% python3 -q
>>> import numpy as np
>>> from numpy import linalg as LA
>>> np.set_printoptions(suppress=True, linewidth=100)
>>> K = np.load("block7.npy")
>>> K
array([[-1.,  2.,  0.,  0.,  0.],
       [ 2., -2.,  2.,  0.,  0.],
       [ 0.,  2.,  3.,  2.,  0.],
       [ 0.,  0.,  2.,  1.,  2.],
       [ 0.,  0.,  0.,  2.,  2.]])
>>> A2 = np.array([[-4, 0, -5], [1, -4, -2], [-3, 2, -1], [1, -1, 3], [5, 3, 2]])
>>> np.einsum("ik,kj->ij", K, A2)
array([[  6.,  -8.,   1.],
       [-16.,  12.,  -8.],
       [ -5.,  -4.,  -1.],
       [  5.,   9.,   5.],
       [ 12.,   4.,  10.]])
>>> K @ A2
array([[  6.,  -8.,   1.],
       [-16.,  12.,  -8.],
       [ -5.,  -4.,  -1.],
       [  5.,   9.,   5.],
       [ 12.,   4.,  10.]])
>>> np.vstack([K, A2.T]).shape
(8, 5)
>>> np.einsum("ij,ij->i", K, K)
array([ 5., 12., 17.,  9.,  8.])
>>> LA.matrix_rank(K @ A2)
np.int64(3)
>>> np.round(LA.eigvalsh(K).min(), 3)
np.float64(-3.995)
>>> M = np.array([[1, 0, 1], [1, 1, 0], [0, 1, 1]])
>>> LA.matrix_power(M, 2)
array([[1, 1, 2],
       [2, 1, 1],
       [1, 2, 1]])
>>> np.allclose(M @ M.T, M.T @ M)
True
>>> x = np.array([1, 0, 2])
>>> rhs = M @ x
>>> rhs
array([3, 1, 2])
>>> np.round(LA.solve(M, rhs), 3)
array([1., 0., 2.])
>>> np.round(LA.solve(M, -2 * rhs), 3)
array([-2.,  0., -4.])
>>> A2 = LA.inv(M)
>>> np.round(LA.slogdet(M)[0], 3)
np.float64(1.0)
>>> M @ A2
array([[1., 0., 0.],
       [0., 1., 0.],
       [0., 0., 1.]])
>>> u = np.array([0, 2, 9])
>>> np.correlate(M[0], M[2], "full")
array([1, 1, 1, 1, 0])
>>> W0 = np.load("x.npy")
>>> W0
array([[9, 0, 0],
       [0, 1, 0],
       [0, 0, 6]])
>>> rng = np.random.default_rng(90)
>>> idx = rng.permutation(3)
>>> idx
array([1, 2, 0])
>>> A2 = W0[idx][:, idx]
>>> A2
array([[1, 0, 0],
       [0, 6, 0],
       [0, 0, 9]])
>>> np.allclose(A2, W0)
False
>>> np.round(np.sort(np.abs(LA.eigvals(A2))), 3)
array([1., 6., 9.])
>>> np.round(LA.det(A2), 3), np.round(LA.det(W0[idx]), 3)
(np.float64(54.0), np.float64(54.0))
>>> x = np.array([0, 8, 4])
>>> rhs = W0 @ x
>>> coef, lr = np.zeros(3), 1 / LA.norm(W0, 2) ** 2
>>> for i in range(12):
...     coef -= lr * W0.T @ (W0 @ coef - rhs)
...     if i % 2 == 0: print(i, round(LA.norm(W0 @ coef - rhs), 3))
... 
0 15.499
2 8.737
4 7.625
6 7.344
8 7.155
10 6.978
>>> round(float(LA.cond(W0)), 3)
9.0
>>> A2 = W0 / LA.norm(W0, axis=1, keepdims=True)
>>> cov = A2 @ A2.T
>>> (cov - 2 * np.eye(3)).round(6).argmax(axis=1)
array([1, 0, 0])
>>> np.round(LA.norm(A2, axis=1), 3)
array([1., 1., 1.])
>>> mat = np.load("m.npy")
>>> mat.round(3)
array([[0.111, 0.5  , 0.389, 0.   ],
       [0.357, 0.071, 0.5  , 0.071],
       [0.5  , 0.188, 0.188, 0.125],
       [0.217, 0.174, 0.261, 0.348]])
>>> blk = np.stack([mat, -2 * mat, mat[::-1]])
>>> blk.shape
(3, 4, 4)
>>> (blk @ mat.T).shape
(3, 4, 4)
>>> np.round(LA.det(blk), 3)
array([0.029, 0.462, 0.029])
>>> np.round(LA.matrix_power(mat, 100), 3)
array([[0.315, 0.255, 0.337, 0.093],
       [0.315, 0.255, 0.337, 0.093],
       [0.315, 0.255, 0.337, 0.093],
       [0.315, 0.255, 0.337, 0.093]])
>>> np.round(np.sort(np.abs(LA.eigvals(mat)))[::-1], 3)
array([1.   , 0.319, 0.319, 0.284])
>>> pr = np.eye(4)[1]
>>> for _ in range(6):
...     pr = pr @ mat
...     print(pr.round(3))
... 
[0.357 0.071 0.5   0.071]
[0.331 0.29  0.287 0.092]
[0.304 0.256 0.351 0.089]
[0.32  0.252 0.335 0.093]
[0.313 0.257 0.337 0.092]
[0.315 0.254 0.338 0.093]
>>> idx = rng.permutation(4)
>>> A2 = mat[:, idx] * rng.choice([-1, 1], 4)
>>> A2.round(3)
array([[ 0.5  , -0.   , -0.111,  0.389],
       [ 0.071, -0.071, -0.357,  0.5  ],
       [ 0.188, -0.125, -0.5  ,  0.188],
       [ 0.174, -0.348, -0.217,  0.261]])
>>> Uu, _, Vh = LA.svd(mat.T @ A2)
>>> np.round(Uu @ Vh, 3) + 0
array([[ 0.,  0., -1.,  0.],
       [ 1.,  0.,  0.,  0.],
       [ 0.,  0.,  0.,  1.],
       [ 0., -1.,  0.,  0.]])
>>> np.round(LA.lstsq(mat, A2)[0], 3) + 0
array([[ 0.,  0., -1.,  0.],
       [ 1.,  0.,  0.,  0.],
       [ 0.,  0.,  0.,  1.],
       [ 0., -1.,  0.,  0.]])
>>> idx
array([1, 3, 0, 2])
>>> A2 = LA.invert(mat)
Traceback (most recent call last):
  File "<python-input-61>", line 1, in <module>
    A2 = LA.invert(mat)
         ^^^^^^^^^
AttributeError: module 'numpy.linalg' has no attribute 'invert'
>>> A2 = LA.inv(mat)
>>> np.round(LA.inv(A2), 3) + 0
array([[0.111, 0.5  , 0.389, 0.   ],
       [0.357, 0.071, 0.5  , 0.071],
       [0.5  , 0.188, 0.188, 0.125],
       [0.217, 0.174, 0.261, 0.348]])
>>> round(float(LA.slogdet(mat)[0]), 3)
1.0
>>> np.round(mat @ A2, 3) + 0
array([[1., 0., 0., 0.],
       [0., 1., 0., 0.],
       [0., 0., 1., 0.],
       [0., 0., 0., 1.]])
>>> feats = np.load("test14.npy")
>>> feats
array([[3., 2., 0., 0., 2.],
       [2., 3., 0., 0., 2.],
       [0., 0., 3., 2., 0.],
       [0., 0., 2., 3., 0.],
       [2., 2., 0., 0., 3.]])
>>> evals, vecs = LA.eig(feats)
>>> np.round(np.sort(LA.eigvals(LA.inv(feats))), 3)
array([0.143, 0.2  , 1.   , 1.   , 1.   ])
>>> np.round(np.sort(LA.eigvals(feats.T)), 3)
array([1., 1., 1., 5., 7.])
>>> round(float(np.prod(evals)), 3)
35.0
>>> np.round(np.sort(LA.eigvals(feats @ feats)), 3)
array([ 1.,  1.,  1., 25., 49.])
>>> np.round(LA.det(feats[::-1]), 3)
np.float64(35.0)
>>> np.round(LA.eigvals(feats).sum().real, 3)
np.float64(15.0)
>>> np.round(LA.det(feats.T), 3)
np.float64(35.0)
>>> u = np.array([-2, 3, 3, 0, 1])
>>> A2 = feats + np.outer(u, np.eye(5)[2])
>>> LA.matrix_rank(LA.inv(A2) - LA.inv(feats), tol=1e-8)
np.int64(1)
>>> L = LA.cholesky(feats)
>>> L.round(3)
array([[1.732, 0.   , 0.   , 0.   , 0.   ],
       [1.155, 1.291, 0.   , 0.   , 0.   ],
       [0.   , 0.   , 1.732, 0.   , 0.   ],
       [0.   , 0.   , 1.155, 1.291, 0.   ],
       [1.155, 0.516, 0.   , 0.   , 1.183]])
>>> np.round(np.prod(np.diag(L)) ** 2, 3), np.round(LA.det(feats), 3)
(np.float64(35.0), np.float64(35.0))
>>> np.round(np.diag(L) ** 2, 3)
array([3.   , 1.667, 3.   , 1.667, 1.4  ])
>>> np.round(L @ L.T, 3)
array([[3., 2., 0., 0., 2.],
       [2., 3., 0., 0., 2.],
       [0., 0., 3., 2., 0.],
       [0., 0., 2., 3., 0.],
       [2., 2., 0., 0., 3.]])
>>> idx = rng.permutation(5)
>>> A2 = L[:, idx] * rng.choice([-1, 1], 5)
>>> A2.round(3)
array([[ 0.   , -0.   , -1.732, -0.   , -0.   ],
       [ 0.   , -1.291, -1.155, -0.   , -0.   ],
       [ 0.   , -0.   , -0.   , -0.   , -1.732],
       [ 0.   , -0.   , -0.   , -1.291, -1.155],
       [ 1.183, -0.516, -1.155, -0.   , -0.   ]])
>>> Uu, _, Vh = LA.svd(L.T @ A2)
>>> np.round(Uu @ Vh, 3) + 0
array([[ 0.,  0., -1.,  0.,  0.],
       [ 0., -1.,  0.,  0.,  0.],
       [ 0.,  0.,  0.,  0., -1.],
       [ 0.,  0.,  0., -1.,  0.],
       [ 1.,  0.,  0.,  0.,  0.]])
>>> np.round(LA.lstsq(L, A2)[0], 3) + 0
array([[ 0.,  0., -1.,  0.,  0.],
       [ 0., -1.,  0.,  0.,  0.],
       [ 0.,  0.,  0.,  0., -1.],
       [ 0.,  0.,  0., -1.,  0.],
       [ 1.,  0.,  0.,  0.,  0.]])
>>> J = np.load("w.npy")
>>> J
array([[5., 1., 0., 0.],
       [0., 5., 1., 0.],
       [0., 0., 5., 1.],
       [0., 0., 0., 5.]])
>>> np.round(LA.eigvals(J), 3)
array([5., 5., 5., 5.])
>>> round(float(LA.det(J[::-1])), 3)
625.0
>>> round(float(LA.det(2 * J)), 3), round(LA.det(J), 3)
(10000.0, np.float64(625.0))
>>> np.kron(np.eye(2, dtype=int), J)
array([[5., 1., 0., 0., 0., 0., 0., 0.],
       [0., 5., 1., 0., 0., 0., 0., 0.],
       [0., 0., 5., 1., 0., 0., 0., 0.],
       [0., 0., 0., 5., 0., 0., 0., 0.],
       [0., 0., 0., 0., 5., 1., 0., 0.],
       [0., 0., 0., 0., 0., 5., 1., 0.],
       [0., 0., 0., 0., 0., 0., 5., 1.],
       [0., 0., 0., 0., 0., 0., 0., 5.]])
>>> np.round(LA.det(J.T), 3)
np.float64(625.0)
>>> x = np.array([0, -4, -8, 3])
>>> h1 = np.maximum(J @ x, 0)
>>> J.T @ h1
array([ 0.,  0.,  0., 75.])
>>> np.flatnonzero(h1 > 1e-9)
array([3])
>>> np.maximum(J @ x, 0) - np.maximum(-J @ x, 0)
array([ -4., -28., -37.,  15.])
>>> cov = J.T @ J
>>> np.diag(cov)
array([25., 26., 26., 26.])
>>> cov
array([[25.,  5.,  0.,  0.],
       [ 5., 26.,  5.,  0.],
       [ 0.,  5., 26.,  5.],
       [ 0.,  0.,  5., 26.]])
>>> Q, _ = LA.qr(np.array([[-0.8, -0.3, 1.8, 1.8],
...     [-0.2, 0.0, -1.6, -0.1],
...     [0.3, -0.2, -1.0, 1.7],
...     [0.1, -0.8, 0.1, 0.8]]))
>>> X = -2 * Q
>>> X.round(3)
array([[ 1.812, -0.454, -0.285,  0.656],
       [ 0.453,  0.059,  1.91 , -0.38 ],
       [-0.679, -0.548,  0.521,  1.722],
       [-0.226, -1.868, -0.023, -0.677]])
>>> A2 = np.array([[1, 0], [1, 3]])
>>> C = np.kron(A2, X)
>>> LA.matrix_rank(C)
np.int64(8)
>>> x = np.array([-1, 2, 1, 0])
>>> rhs = X @ x
>>> coef, lr = np.zeros(4), 1 / LA.norm(X, 2) ** 2
>>> for i in range(20):
...     coef -= lr * X.T @ (X @ coef - rhs)
...     if i % 5 == 0: print(i, round(LA.norm(X @ coef - rhs), 3))
... 
0 0.0
5 0.0
10 0.0
15 0.0
>>> round(float(LA.cond(X)), 3)
1.0
>>> coef.round(3) + 0
array([-1.,  2.,  1.,  0.])
>>> Q, r_ = LA.qr(X)
>>> r_.round(3) + 0
array([[-2.,  0.,  0.,  0.],
       [ 0., -2.,  0.,  0.],
       [ 0.,  0., -2.,  0.],
       [ 0.,  0.,  0., -2.]])
>>> Q.round(3)
array([[-0.906,  0.227,  0.142, -0.328],
       [-0.226, -0.029, -0.955,  0.19 ],
       [ 0.34 ,  0.274, -0.261, -0.861],
       [ 0.113,  0.934,  0.012,  0.338]])
>>> m1 = np.loadtxt("mat.csv", delimiter=",")
>>> m1
array([[ -9.,   2.,  -1.,   0.],
       [  0.,   0.,   0.,   0.],
       [  0.,   0.,   0.,   0.],
       [  6.,  -6.,   4.,  -1.],
       [  0.,   0.,   0.,   0.],
       [ -9.,   2.,  -1.,   0.],
       [  0.,   0.,   0.,   0.],
       [ -7.,   8.,  -7.,  -5.],
       [-10.,   4.,  -4.,  -6.],
       [ -3.,  -4.,   3.,  -1.],
       [  2.,  -8.,  -5.,  -6.],
       [  0.,   0.,   0.,   0.],
       [ -9.,   2.,  -1.,   0.],
       [  0.,   0.,   0.,   0.],
       [  0.,   0.,   0.,   0.],
       [ -4.,  -2.,  -9.,  -5.],
       [  6.,  -6.,   4.,  -1.]])
>>> P = m1 @ LA.solve(m1.T @ m1, m1.T)
>>> LA.matrix_rank(np.eye(17) - P)
np.int64(13)
>>> np.round(np.diag(P), 3)
array([0.254, 0.   , 0.   , 0.286, 0.   , 0.254, 0.   , 0.587, 0.587, 0.349, 0.571, 0.   , 0.254,
       0.   , 0.   , 0.571, 0.286])
>>> np.round(LA.eigvalsh(P), 3) + 0
array([0., 0., 0., 0., 0., 0., 0., 0., 0., 0., 0., 0., 0., 1., 1., 1., 1.])
>>> round(float(np.trace(P)), 3)
4.0
>>> idx = m1[:, 0] > np.median(m1[:, 0])
>>> u = m1[idx].mean(axis=0) - m1[~idx].mean(axis=0)
>>> np.argsort(-np.abs(u).round(6), kind="stable")
array([0, 1, 2, 3])
>>> ((m1 - m1.mean(axis=0)) @ u > 0).astype(int)
array([0, 1, 1, 1, 1, 0, 1, 0, 0, 1, 1, 1, 0, 1, 1, 0, 1])
>>> x = np.array([2, 0, 1, 1, 0])
>>> rhs = feats @ x
>>> rhs
array([6., 4., 5., 5., 4.])
>>> np.round(LA.solve(feats, -3 * rhs), 3) + 0
array([-6.,  0., -3., -3.,  0.])
>>> np.round(LA.solve(feats, rhs + feats[:, 4]), 3) + 0
array([2., 0., 1., 1., 1.])
>>> Ac = (m1 - m1.mean(axis=0)) / m1.std(axis=0)
>>> Ac.std(axis=0)
array([1., 1., 1., 1.])
>>> np.argwhere(np.abs(Ac) > 2)
array([[ 7,  1],
       [15,  2]])
>>> coef = LA.lstsq(np.delete(Ac, 0, axis=1), Ac[:, 0])[0]
>>> np.abs(coef).argmax()
np.int64(0)
